$ ipython --no-banner

In [1]: import numpy as np

In [2]: np.set_printoptions(precision=3, suppress=True, linewidth=120)

In [3]: M = np.array([[0, 0, 0, 0],
   ...:     [3, 0, 0, 0],
   ...:     [0, 0, 0, 0],
   ...:     [-3, 0, 0, 0],
   ...:     [0, -3, 0, 0]])

In [4]: M
Out[4]: 
array([[ 0,  0,  0,  0],
       [ 3,  0,  0,  0],
       [ 0,  0,  0,  0],
       [-3,  0,  0,  0],
       [ 0, -3,  0,  0]])

In [5]: Uu, s, Vh = np.linalg.svd(M)

In [6]: V = Vh[:(s > 1e-8).sum()]

In [7]: rng = np.random.default_rng(243)

In [8]: x0 = M[2] + -1 * M[3] + rng.integers(2) * np.eye(4)[3]

In [9]: x0
Out[9]: array([3., 0., 0., 1.])

In [10]: round(np.linalg.norm(x0 - V.T @ V @ x0), 3)
Out[10]: np.float64(1.0)

In [11]: V.T @ V
Out[11]: 
array([[1., 0., 0., 0.],
       [0., 1., 0., 0.],
       [0., 0., 0., 0.],
       [0., 0., 0., 0.]])

In [12]: np.linalg.svd(M, compute_uv=False)
Out[12]: array([4.243, 3.   , 0.   , 0.   ])

In [13]: M[:, 3] @ M[:, 2]
Out[13]: np.int64(0)

In [14]: np.linalg.pinv(M)
Out[14]: 
array([[ 0.   ,  0.167,  0.   , -0.167,  0.   ],
       [ 0.   ,  0.   ,  0.   ,  0.   , -0.333],
       [ 0.   ,  0.   ,  0.   ,  0.   ,  0.   ],
       [ 0.   ,  0.   ,  0.   ,  0.   ,  0.   ]])

In [15]: C2 = M.T @ M

In [16]: C2
Out[16]: 
array([[18,  0,  0,  0],
       [ 0,  9,  0,  0],
       [ 0,  0,  0,  0],
       [ 0,  0,  0,  0]])

In [17]: np.diag(C2)
Out[17]: array([18,  9,  0,  0])

In [18]: np.trace(C2), (M ** 2).sum()
Out[18]: (np.int64(27), np.int64(27))

In [19]: (M @ M.T).shape
Out[19]: (5, 5)

In [20]: np.linalg.matrix_rank(C2)
Out[20]: np.int64(2)

In [21]: Uu, s, Vh = np.linalg.svd(C2)

In [22]: V = Vh[:(s > 1e-8).sum()]

In [23]: x0 = C2[3] + -2 * C2[0] + rng.integers(2) * np.eye(4)[1]

In [24]: x0
Out[24]: array([-36.,   0.,   0.,   0.])

In [25]: V.T @ V
Out[25]: 
array([[1., 0., 0., 0.],
       [0., 1., 0., 0.],
       [0., 0., 0., 0.],
       [0., 0., 0., 0.]])

In [26]: round(float(np.linalg.norm(x0 - V.T @ V @ x0)), 3)
Out[26]: 0.0

In [27]: np.allclose(V.T @ V @ x0, x0)
Out[27]: True

In [28]: Uu, s, Vh = np.linalg.svd(M, full_matrices=False)

In [29]: s
Out[29]: array([4.243, 3.   , 0.   , 0.   ])

In [30]: (s > 1e-8).sum()
Out[30]: np.int64(2)

In [31]: np.cumsum(s ** 2) / np.sum(s ** 2)
Out[31]: array([0.667, 1.   , 1.   , 1.   ])

In [32]: Uu.shape, s.shape, Vh.shape
Out[32]: ((5, 4), (4,), (4, 4))

In [33]: np.abs(Vh[0])
Out[33]: array([1., 0., 0., 0.])

In [34]: X = np.load("w.npy")

In [35]: X
Out[35]: 
array([[-3,  3, -3, -1, -1],
       [ 2,  3,  2, -2,  3],
       [ 0,  0,  1,  3,  1]])

In [36]: Uu, s, Vh = np.linalg.svd(M)

In [37]: np.argmax(s[:-1] / (s[1:] + 1e-6)) + 1
Out[37]: np.int64(2)

In [38]: A2 = Uu[:, :2] @ np.diag(s[:2]) @ Vh[:2]

In [39]: round(np.linalg.norm(M - A2) / np.linalg.norm(M), 3)
Out[39]: np.float64(0.0)

In [40]: round(np.linalg.norm(M - A2, 2), 3), s[2]
Out[40]: (np.float64(0.0), np.float64(0.0))

In [41]: np.abs(M - A2).max()
Out[41]: np.float64(0.0)

In [42]: T = np.stack([M, -2 * M, M[::-1]])

In [43]: np.linalg.matrix_rank(T.reshape(3, -1))
Out[43]: np.int64(2)

In [44]: np.linalg.matrix_rank(T)
Out[44]: array([2, 2, 2])

In [45]: np.linalg.norm(T, axis=(1, 2))
Out[45]: array([ 5.196, 10.392,  5.196])

In [46]: T.sum(axis=0)
Out[46]: 
array([[ 0, -3,  0,  0],
       [-6,  0,  0,  0],
       [ 0,  0,  0,  0],
       [ 6,  0,  0,  0],
       [ 0,  3,  0,  0]])

In [47]: def softmax(z):
    ...:     e = np.exp(z - z.max(axis=-1, keepdims=True))
    ...:     return e / e.sum(axis=-1, keepdims=True)
    ...: 

In [48]: softmax(X).sum(axis=1)
Out[48]: array([1., 1., 1.])

In [49]: att = X @ X.T / np.sqrt(5)

In [50]: np.round(softmax(att), 3) + 0
Out[50]: 
array([[1.   , 0.   , 0.   ],
       [0.   , 1.   , 0.   ],
       [0.   , 0.005, 0.995]])

In [51]: softmax(att)[1] @ X
Out[51]: array([ 2.,  3.,  2., -2.,  3.])

In [52]: r0 = np.array([0, -3])

In [53]: np.convolve(X[2], r0)
Out[53]: array([ 0,  0,  0, -3, -9, -3])

In [54]: np.cross(X[2, :3], X[0, :3])
Out[54]: array([-3, -3,  0])

In [55]: feats = np.loadtxt("sample13.csv", delimiter=",")

In [56]: feats
Out[56]: 
array([[0., 1., 1., 0., 0.],
       [1., 0., 1., 0., 0.],
       [1., 1., 0., 0., 0.],
       [0., 0., 0., 0., 1.],
       [0., 0., 0., 1., 0.]])

In [57]: feats @ feats
Out[57]: 
array([[2., 1., 1., 0., 0.],
       [1., 2., 1., 0., 0.],
       [1., 1., 2., 0., 0.],
       [0., 0., 0., 1., 0.],
       [0., 0., 0., 0., 1.]])

In [58]: (np.linalg.matrix_power((feats != 0) + (feats.T != 0) + np.eye(5), 5) > 0).astype(int)
Out[58]: 
array([[1, 1, 1, 0, 0],
       [1, 1, 1, 0, 0],
       [1, 1, 1, 0, 0],
       [0, 0, 0, 1, 1],
       [0, 0, 0, 1, 1]])

In [59]: np.sort(np.linalg.eigvals(feats).real)
Out[59]: array([-1., -1., -1.,  1.,  2.])

In [60]: m1 = np.load("m.npy")

In [61]: m1
Out[61]: 
array([[-1.455, -1.404, -0.397, -1.982, -0.909],
       [ 0.97 , -0.785,  1.181,  0.69 , -2.36 ],
       [ 2.425, -0.503, -0.965, -1.361,  0.283],
       [ 0.   ,  2.469,  0.213, -1.291, -1.092],
       [ 0.243, -0.252,  2.544, -1.038,  1.153]])

In [62]: np.poly(m1)
Out[62]: array([   1.   ,    3.343,    1.533,   -4.6  ,  -90.258, -243.   ])

In [63]: np.round(np.linalg.det(2 * m1), 3), round(np.linalg.det(m1), 3)
Out[63]: (np.float64(7776.0), np.float64(243.0))

In [64]: np.linalg.eigvals(m1)
Out[64]: array([ 3.   +0.j   , -0.217+2.992j, -0.217-2.992j, -2.955+0.52j , -2.955-0.52j ])

In [65]: np.round(np.linalg.det(m1[::-1]), 3)
Out[65]: np.float64(243.0)

In [66]: C2 = m1.T @ m1

In [67]: C2.round(3) + 0
Out[67]: 
array([[9., 0., 0., 0., 0.],
       [0., 9., 0., 0., 0.],
       [0., 0., 9., 0., 0.],
       [0., 0., 0., 9., 0.],
       [0., 0., 0., 0., 9.]])

In [68]: (m1 @ m1.T).shape
Out[68]: (5, 5)

In [69]: np.allclose(C2, C2.T)
Out[69]: True

In [70]: np.linalg.svd(m1, compute_uv=False) ** 2
Out[70]: array([9., 9., 9., 9., 9.])

In [71]: O, R = np.linalg.qr(feats)

In [72]: np.abs(np.diag(R))
Out[72]: array([1.414, 1.225, 1.155, 1.   , 1.   ])

In [73]: np.round(abs(R[0, 0]), 3), np.round(np.linalg.norm(feats[:, 0]), 3)
Out[73]: (np.float64(1.414), np.float64(1.414))

In [74]: R
Out[74]: 
array([[-1.414, -0.707, -0.707,  0.   ,  0.   ],
       [ 0.   ,  1.225,  0.408,  0.   ,  0.   ],
       [ 0.   ,  0.   , -1.155,  0.   ,  0.   ],
       [ 0.   ,  0.   ,  0.   , -1.   ,  0.   ],
       [ 0.   ,  0.   ,  0.   ,  0.   , -1.   ]])

In [75]: np.round(O @ R, 3) + 0
Out[75]: 
array([[0., 1., 1., 0., 0.],
       [1., 0., 1., 0., 0.],
       [1., 1., 0., 0., 0.],
       [0., 0., 0., 0., 1.],
       [0., 0., 0., 1., 0.]])

In [76]: O
Out[76]: 
array([[ 0.   ,  0.816, -0.577,  0.   ,  0.   ],
       [-0.707, -0.408, -0.577,  0.   ,  0.   ],
       [-0.707,  0.408,  0.577,  0.   ,  0.   ],
       [-0.   ,  0.   , -0.   ,  0.   , -1.   ],
       [-0.   ,  0.   , -0.   , -1.   ,  0.   ]])
